$ python3 -q
>>> import numpy as np
>>> from numpy import linalg as LA
>>> np.set_printoptions(precision=3, suppress=True, linewidth=160, floatmode="fixed")
>>> rnd = lambda a: np.round(a, 3) + 0
>>> arr = np.load("dump.npy")
>>> arr
array([[5, 2, 3, 9, 7],
       [8, 7, 3, 4, 5],
       [0, 7, 6, 9, 6],
       [7, 3, 0, 7, 1],
       [4, 4, 1, 3, 4]])
>>> f = np.array([2, 0, 2, 0, 0])
>>> B = arr + np.outer(f, np.eye(5)[3])
>>> LA.matrix_rank(LA.inv(B) - LA.inv(arr), tol=1e-8)
np.int64(1)
>>> rnd(LA.det(B) / LA.det(arr)), rnd(1 + LA.solve(arr, f)[3])
(np.float64(1.125), np.float64(1.125))
>>> rng = np.random.default_rng(43)
>>> data = np.array([[0, -3, -2, -2], [-1, -1, 3, -2], [0, 1, -1, -2], [-1, 3, -1, -3]]) * (rng.random((4, 4)) < 0.3)
>>> print(data)
[[ 0 -3 -2  0]
 [ 0 -1  0 -2]
 [ 0  0  0  0]
 [-1  3  0 -3]]
>>> rk = LA.matrix_rank(data)
>>> rk
np.int64(3)
>>> ns = LA.svd(data)[2][rk:].T
>>> np.allclose(data @ ns, 0)
True
>>> [int(LA.matrix_rank(data[:i])) for i in range(1, len(data) + 1)]
[1, 2, 2, 3]
>>> [int(LA.matrix_rank(data[:, :j + 1])) for j in range(4)]
[1, 2, 3, 3]
>>> rnd(ns[:, 0] / ns[np.abs(ns[:, 0]).round(6).argmax(), 0])
array([ 1.000,  0.222, -0.333, -0.111])
>>> print(LA.matrix_rank(data.T @ data), LA.matrix_rank(data @ data.T))
3 3
>>> C2 = data.T @ data
>>> np.allclose(C2, C2.T)
True
>>> print(rnd(LA.eigvalsh(C2)[::-1]))
[25.510 10.000  1.490  0.000]
>>> LA.matrix_rank(C2)
np.int64(3)
>>> print(np.diag(C2))
[ 1 19  4 13]
>>> rnd(np.abs(LA.eigvals(data)).max())
np.float64(2.449)
>>> print((data + data.T) / 2)
[[ 0.000 -1.500 -1.000 -0.500]
 [-1.500 -1.000  0.000  0.500]
 [-1.000  0.000  0.000  0.000]
 [-0.500  0.500  0.000 -3.000]]
>>> rnd(LA.det(data))
np.float64(0.0)
>>> LA.matrix_power(data, 4)
array([[ 24, -69,  12,  42],
       [ 14, -41,  16,  -4],
       [  0,   0,   0,   0],
       [ -9,  27,   6, -45]])
>>> m1 = np.load("data.npy")
>>> m1
array([[ 4.823,  2.634,  3.034, 12.911],
       [ 0.270,  5.251, -8.093,  0.964],
       [ 4.799,  3.195,  1.796, 12.701],
       [ 4.126, -1.584,  1.963, 13.035],
       [ 4.274,  3.373,  1.682, 15.324],
       [ 7.343,  1.083,  2.996, 12.974],
       [ 3.740,  0.211,  2.225, 13.492],
       [ 0.520,  7.835, -7.885,  0.699],
       [ 2.054, 11.820, 13.404, 16.084],
       [ 1.310,  7.368, -7.207,  1.050],
       [-0.785,  4.919, -8.895,  0.760],
       [ 1.103,  5.683, -9.472,  0.711],
       [ 0.925, 10.617, 14.099, 15.807],
       [ 3.104,  5.935, -4.667,  1.251],
       [ 7.288,  2.413,  2.191, 12.699],
       [ 5.334,  2.145,  3.190, 11.977],
       [ 5.358,  2.157,  0.895, 14.009],
       [ 1.225,  4.621, -7.243,  1.585],
       [ 0.619,  6.130, -9.152,  1.519],
       [ 1.184, 12.018, 15.177, 13.015],
       [ 5.887,  1.447,  3.024, 12.175],
       [ 1.156,  8.492, -8.689,  0.087],
       [-0.114,  6.404, -7.402, -0.950],
       [ 0.943,  5.397, -6.225,  0.963],
       [ 3.802,  1.198,  4.645, 12.304],
       [ 2.242,  4.530, -7.179,  3.191],
       [ 2.047, 12.176, 13.351, 15.827],
       [ 1.865, 12.223, 14.965, 12.642],
       [ 4.034,  1.475,  1.780, 14.843]])
>>> C2 = np.cov(m1, rowvar=False)
>>> np.median(m1, axis=0)
array([ 2.054,  4.919,  1.780, 12.304])
>>> rnd(np.polyfit(m1[:, 3], m1[:, 1], 1))
array([-0.069,  5.794])
